% python3 -q
>>> import numpy as np
>>> np.set_printoptions(precision=2, suppress=True, linewidth=120)
>>> data = np.load("a.npy")
>>> print(data)
[[ 0  0  0  0 14  0]
 [ 0  3  0  0  7  0]
 [ 0  0  0  0 14  0]
 [ 0 27  0  0  1  0]
 [ 0  3  0  0  7  0]
 [ 0  0  0  0  4  0]
 [ 0 26  0  0  0  0]
 [ 0  8  0  0  0  7]
 [ 0  0  0  0  8  0]
 [ 0  3  0  0  1  1]
 [ 0  0  0  0 10  0]
 [ 0  0  0  0 10  0]
 [ 0  0  0  0  8  7]
 [ 0  0  0  0  0 10]
 [ 0  0  0  0  9  7]
 [ 0  0  0  0  2  5]
 [ 0  2  0  0  4  0]
 [ 0  0  0  9 13  0]
 [ 0  0  0  0 10  0]
 [ 0  0  0  0  1  5]
 [ 0  0  0  0 14  0]
 [ 0  0  0  0  8  0]
 [ 0  0  0  0  4  0]
 [ 0  0  0  0  6  8]
 [ 0  0  0  0 16  0]
 [ 0  0  0  7 11  0]
 [ 2  0  0 11  6  0]
 [ 0 21  0  0  3  0]
 [ 0  0  3  4  4  0]
 [ 0 26  0  0  0  0]
 [15 19  0  4  0  0]
 [ 0 13  0  0  5  0]
 [ 0  0  0  0  8  0]
 [ 0  0  0  0  7  0]
 [ 0  0  0 17  9  0]
 [ 0  4  0  0  6  0]
 [ 6 11  0  1  0  0]
 [ 0  0  0  0  1 14]
 [ 0  5  0 10  9  0]
 [ 0 12  0  0  4  0]
 [ 0  0  0  0  0 15]
 [ 0  6  0  0  8  0]
 [ 0  7  0  0  1  1]
 [ 0 18  0 13 10  0]]
>>> W2 = data[[2, 12]].astype(float)
>>> for _ in range(4):
...     lab = np.linalg.norm(data[:, None] - W2, axis=-1).argmin(axis=1)
...     W2 = np.array([data[lab == j].mean(axis=0) for j in range(2)])
... 
>>> print(lab)
[0 0 0 1 0 0 1 1 0 0 0 0 0 0 0 0 0 0 0 0 0 0 0 0 0 0 0 1 0 1 1 1 0 0 0 0 1 0 0 1 0 0 1 1]
>>> print(np.bincount(lab))
[33 11]
>>> print(W2[1] - W2[0])
[ 1.85 16.3  -0.09 -0.12 -5.06 -1.45]
>>> out = np.c_[data[:, :5] @ np.array([[0, 9, 4, 2, 6],
...     [0, 1, 1, 1, 2],
...     [5, 9, 8, 8, 1],
...     [0, 3, 1, 1, 9],
...     [4, 9, 5, 4, 7]]), np.array([-2, -2, 0, 0, 0, 1, 2, -2, 1, 1, 0, 2, 2, 0, 1, 2, -2, -2, 1, 2, -2, 0, 1, 2, -2, -2, 1, -2, 1, -1, -2, -2, 2, -2, 2, -1, 2, -2, -2, 1, -1, 1, 1, 0])]
>>> print(out)
[[ 56 126  70  56  98  -2]
 [ 28  66  38  31  55  -2]
 [ 56 126  70  56  98   0]
 [  4  36  32  31  61   0]
 [ 28  66  38  31  55   0]
 [ 16  36  20  16  28   1]
 [  0  26  26  26  52   2]
 [  0   8   8   8  16  -2]
 [ 32  72  40  32  56   1]
 [  4  12   8   7  13   1]
 [ 40  90  50  40  70   0]
 [ 40  90  50  40  70   2]
 [ 32  72  40  32  56   2]
 [  0   0   0   0   0   0]
 [ 36  81  45  36  63   1]
 [  8  18  10   8  14   2]
 [ 16  38  22  18  32  -2]
 [ 52 144  74  61 172  -2]
 [ 40  90  50  40  70   1]
 [  4   9   5   4   7   2]
 [ 56 126  70  56  98  -2]
 [ 32  72  40  32  56   0]
 [ 16  36  20  16  28   1]
 [ 24  54  30  24  42   2]
 [ 64 144  80  64 112  -2]
 [ 44 120  62  51 140  -2]
 [ 24 105  49  39 153   1]
 [ 12  48  36  33  63  -2]
 [ 31  75  48  44  67   1]
 [  0  26  26  26  52  -1]
 [  0 166  83  53 164  -2]
 [ 20  58  38  33  61  -2]
 [ 32  72  40  32  56   2]
 [ 28  63  35  28  49  -2]
 [ 36 132  62  53 216   2]
 [ 24  58  34  28  50  -1]
 [  0  68  36  24  67   2]
 [  4   9   5   4   7  -2]
 [ 36 116  60  51 163  -2]
 [ 16  48  32  28  52   1]
 [  0   0   0   0   0  -1]
 [ 32  78  46  38  68   1]
 [  4  16  12  11  21   1]
 [ 40 147  81  71 223   0]]
>>> print(np.linalg.norm(np.linalg.qr(data)[0].T @ out, axis=0) ** 2 / ((out ** 2).sum(axis=0) + 1e-12))
[1.   1.   1.   1.   1.   0.04]
>>> print(np.linalg.matrix_rank(out))
6
>>> gram = np.cov(out, rowvar=False)
>>> print(out.std(axis=0))
[18.11 44.37 22.39 17.81 53.73  1.55]
>>> print(np.median(out, axis=0))
[26. 67. 38. 32. 56.  0.]
>>> print(np.linalg.eigvalsh(gram)[::-1])
[5602.63  432.72   77.07   29.36    2.28    0.07]
>>> print(gram.shape)
(6, 6)
>>> cen = data - data.mean(axis=0)
>>> Uu, s, vt = np.linalg.svd(cen, full_matrices=False)
>>> print(np.round((s ** 2).sum() ** 2 / (s ** 4).sum(), 2))
2.49
>>> print(np.abs(vt[-1]))
[0.02 0.02 1.   0.01 0.03 0.03]
>>> print(np.abs(Uu[:, 0]).argmax())
3
>>> print(np.linalg.matrix_rank(cen))
6
>>> print(np.round(s ** 2 / (s ** 2).sum(), 2) + 0)
[0.58 0.21 0.11 0.06 0.04 0.  ]
>>> arr = np.loadtxt("test7.csv", delimiter=",")
>>> print(arr)
[[ 2.19  4.36  0.98 -0.64]
 [ 2.06  0.05  3.98  7.78]
 [ 4.04  1.09  5.3   7.01]
 [ 3.33  0.17  5.04  6.07]
 [ 4.63  0.23  4.09  5.46]
 [ 0.01  4.2   0.88 -2.97]
 [ 2.55 -1.46  3.14  7.55]
 [ 1.77  4.34 -0.66 -3.8 ]
 [ 0.82  3.01  0.14 -5.12]
 [ 2.22  3.88 -0.1  -1.72]
 [ 1.65  3.86  0.17 -3.34]
 [ 2.28  0.57  2.38  6.41]
 [ 0.98  3.84 -0.14 -2.78]
 [ 0.86  3.39  1.18 -3.75]
 [-0.19  3.49  0.99 -2.87]
 [ 4.04 -0.06  4.34  6.59]
 [ 4.45  0.65  3.26  7.06]
 [ 2.49  1.36  3.9   5.76]
 [ 3.01 -1.48  4.38  5.98]
 [ 3.03  0.4   2.63  9.06]
 [ 2.26 -1.33  3.04  5.79]
 [ 2.13  0.42  4.58  5.24]
 [ 6.04  0.74  2.49  5.63]
 [ 1.98  4.99  0.08 -4.23]
 [ 3.53  0.3   5.26  6.39]
 [-0.28  4.11 -1.25 -5.28]
 [ 4.42 -1.04  3.55  8.11]
 [-0.48  4.92  0.22 -0.02]
 [-0.31  6.3   1.17 -3.68]
 [ 2.61  0.62  4.51  5.6 ]]
>>> print(arr.shape)
(30, 4)
>>> print(np.linalg.svd(arr, compute_uv=False))
[35.8  18.04  5.63  4.96]
>>> print(round(float(np.linalg.norm(arr)), 2))
40.78
>>> print(arr.sum(axis=0))
[68.12 55.92 69.53 71.29]
>>> print(np.abs(arr).max())
9.06
>>> print(np.unravel_index(np.abs(arr).argmax(), arr.shape))
(np.int64(19), np.int64(3))
>>> proj = data @ np.linalg.solve(data.T @ data, data.T)
>>> print(np.allclose(proj @ proj, proj))
True
>>> print(np.round(np.linalg.eigvalsh(proj), 2) + 0)
[0. 0. 0. 0. 0. 0. 0. 0. 0. 0. 0. 0. 0. 0. 0. 0. 0. 0. 0. 0. 0. 0. 0. 0. 0. 0. 0. 0. 0. 0. 0. 0. 0. 0. 0. 0. 0. 0. 1.
 1. 1. 1. 1. 1.]
>>> print(np.round(np.trace(proj), 2))
6.0
>>> cen = arr - arr.mean(axis=0)
>>> Uu, s, vt = np.linalg.svd(cen, full_matrices=False)
>>> print(np.round(cen.mean(axis=0), 2) + 0)
[0. 0. 0. 0.]
>>> print(np.abs(Uu[:, 0]).argmax())
25
>>> print(s ** 2 / (s ** 2).sum())
[0.92 0.03 0.02 0.02]
>>> d = np.linalg.norm(arr[:, None] - arr[None], axis=-1)
>>> print((d + 1e9 * np.eye(30)).round(6).argmin(axis=1))
[ 9  6 24 24 15 14 20 10 13  0 12 17 10 14  5 24 15 29 20  1 18 29  4  7  3  8 15  0  5 21]
>>> print(np.flatnonzero(d[0] < d.mean() / 2))
[ 0  5  9 10 12 14 27]
>>> print(d[:5, :5])
[[0.   9.92 9.56 8.96 8.36]
 [9.92 0.   2.71 2.38 3.47]
 [9.56 2.71 0.   1.52 2.23]
 [8.96 2.38 1.52 0.   1.72]
 [8.36 3.47 2.23 1.72 0.  ]]
>>> rng = np.random.default_rng(90868)
>>> F = rng.normal(size=(24, 10))
>>> F = 10 * F / np.linalg.norm(F, axis=1, keepdims=True)
>>> print(F)
[[-7.24 -0.12 -3.56  3.67 -3.55  0.98  2.16  0.38  0.11 -1.75]
 [ 1.83 -4.71 -3.8   1.17  1.81 -4.17  1.44  2.45 -5.11 -1.95]
 [-0.21 -2.08  5.02 -2.2  -2.69 -1.72  0.95  0.82 -7.18 -1.49]
 [-0.24  4.74  5.96 -4.15  1.84  1.24  0.02 -2.94  2.7  -2.  ]
 [-0.85  1.03 -0.02  5.42 -0.91  0.67  3.6   6.11  1.83  3.74]
 [ 2.79 -1.31 -1.09  2.86 -7.12  3.68  2.54 -3.11 -0.09 -0.86]
 [-2.57  2.68  0.43 -3.1  -6.2   1.8  -5.71 -1.01  0.42 -0.98]
 [ 3.73  3.07 -1.32 -3.42  2.87  2.6   5.36  2.71 -3.24 -1.28]
 [ 0.14  3.02  2.47 -5.59  0.88  4.22 -3.52 -2.8  -3.77  0.75]
 [ 1.39  2.12  5.68  3.94  4.99  3.82  0.59 -2.28 -0.49 -0.64]
 [-0.03 -6.48 -2.07  4.58  2.45  0.41  1.78 -4.7  -1.14 -0.29]
 [ 1.15 -1.16  3.83  4.12 -1.66  1.    2.61  1.61  7.05  1.66]
 [ 1.12 -4.29 -2.3  -3.88 -5.29  1.33 -0.48 -0.58  4.89  2.41]
 [ 6.18  1.14 -2.67 -3.3  -3.57 -0.26 -1.17  0.59 -4.88  2.04]
 [-2.2   0.13  1.32 -1.48 -1.81  2.41 -3.95 -6.27 -4.33  2.91]
 [ 1.94 -5.06 -6.19  1.3  -3.88 -1.81 -0.36  1.65  2.38  1.95]
 [-3.85 -2.73  3.66 -0.92  3.56 -3.76 -3.19  1.67 -2.3  -4.29]
 [ 3.87  4.92  2.57 -0.07  1.88  3.47 -1.35 -4.9   2.57  2.49]
 [ 1.63  1.14  0.07 -6.81  4.08 -1.67 -2.06  2.99 -0.35  4.12]
 [-4.06  0.08 -3.18  2.87  3.56  4.19  2.85  2.67 -1.65  4.13]
 [-3.67 -1.08  5.96 -0.01  1.73 -5.15  0.16  2.16  3.76  1.25]
 [-2.88 -0.36  3.65  0.71 -0.38  0.4   7.81 -3.77  0.77 -1.28]
 [ 0.33  3.24 -2.88 -2.77 -2.53  0.65 -0.72  3.22  3.4  -6.64]
 [ 1.2   2.85 -0.94 -0.96  6.26 -1.18  4.27 -3.19  4.36 -0.8 ]]
>>> proj = F @ np.linalg.solve(F.T @ F, F.T)
>>> print(np.allclose(proj @ proj, proj))
True
>>> print(np.diag(proj))
[0.45 0.31 0.48 0.25 0.43 0.36 0.32 0.48 0.32 0.44 0.45 0.41 0.61 0.39 0.38 0.26 0.41 0.33 0.41 0.56 0.41 0.55 0.53
 0.48]
